$ python -q
>>> import numpy as np
>>> from numpy import linalg as LA
>>> np.set_printoptions(suppress=True, linewidth=100)
>>> rd = lambda a: np.round(a, 3) + 0
>>> A = np.array([[0, 2, 0, -6], [2, 1, 0, -3], [1, 0, 1, 0], [1, 2, 2, -6]])
>>> # looks like rank 3
>>> r0, g = A[3], A[2]
>>> r0 @ r0
np.int64(45)
>>> r0 @ g
np.int64(3)
>>> p = (r0 @ g) / (r0 @ r0) * r0
>>> LA.matrix_rank(np.outer(r0, g))
np.int64(1)
>>> rd(LA.norm(r0 + g) ** 2 + LA.norm(r0 - g) ** 2)
np.float64(94.0)
>>> r = LA.matrix_rank(A)
>>> r
np.int64(3)
>>> null = LA.svd(A)[2][r:].T
>>> rd(null[:, 0] / null[np.abs(null[:, 0]).round(6).argmax(), 0])
array([0.   , 1.   , 0.   , 0.333])
>>> feats = np.arange(12).reshape(4, 3) + -2
>>> feats
array([[-2, -1,  0],
       [ 1,  2,  3],
       [ 4,  5,  6],
       [ 7,  8,  9]])
>>> out = np.array([[2, 1, 2], [1, 1, 1]])
>>> C = np.kron(out, feats)
>>> rd(LA.norm(C, 2)), rd(LA.norm(out, 2) * LA.norm(feats, 2))
(np.float64(58.192), np.float64(58.192))
>>> C.shape
(8, 9)
>>> rd(LA.norm(feats, 1)), rd(LA.norm(feats, np.inf))
(np.float64(18.0), np.float64(24.0))
>>> rd(LA.norm(feats, "nuc"))
np.float64(18.861)
>>> r = LA.matrix_rank(feats)
>>> r
np.int64(2)
>>> null = LA.svd(feats)[2][r:].T
>>> [int(LA.matrix_rank(np.delete(feats, i, axis=0))) for i in range(4)]
[2, 2, 2, 2]
>>> rd(feats @ null)
array([[0.],
       [0.],
       [0.],
       [0.]])
>>> [int(LA.matrix_rank(feats[:i])) for i in range(1, len(feats) + 1)]
[1, 2, 2, 2]
>>> rd(null @ null.T)
array([[ 0.167, -0.333,  0.167],
       [-0.333,  0.667, -0.333],
       [ 0.167, -0.333,  0.167]])
>>> [int(LA.matrix_rank(feats[:, :j + 1])) for j in range(3)]
[1, 2, 2]
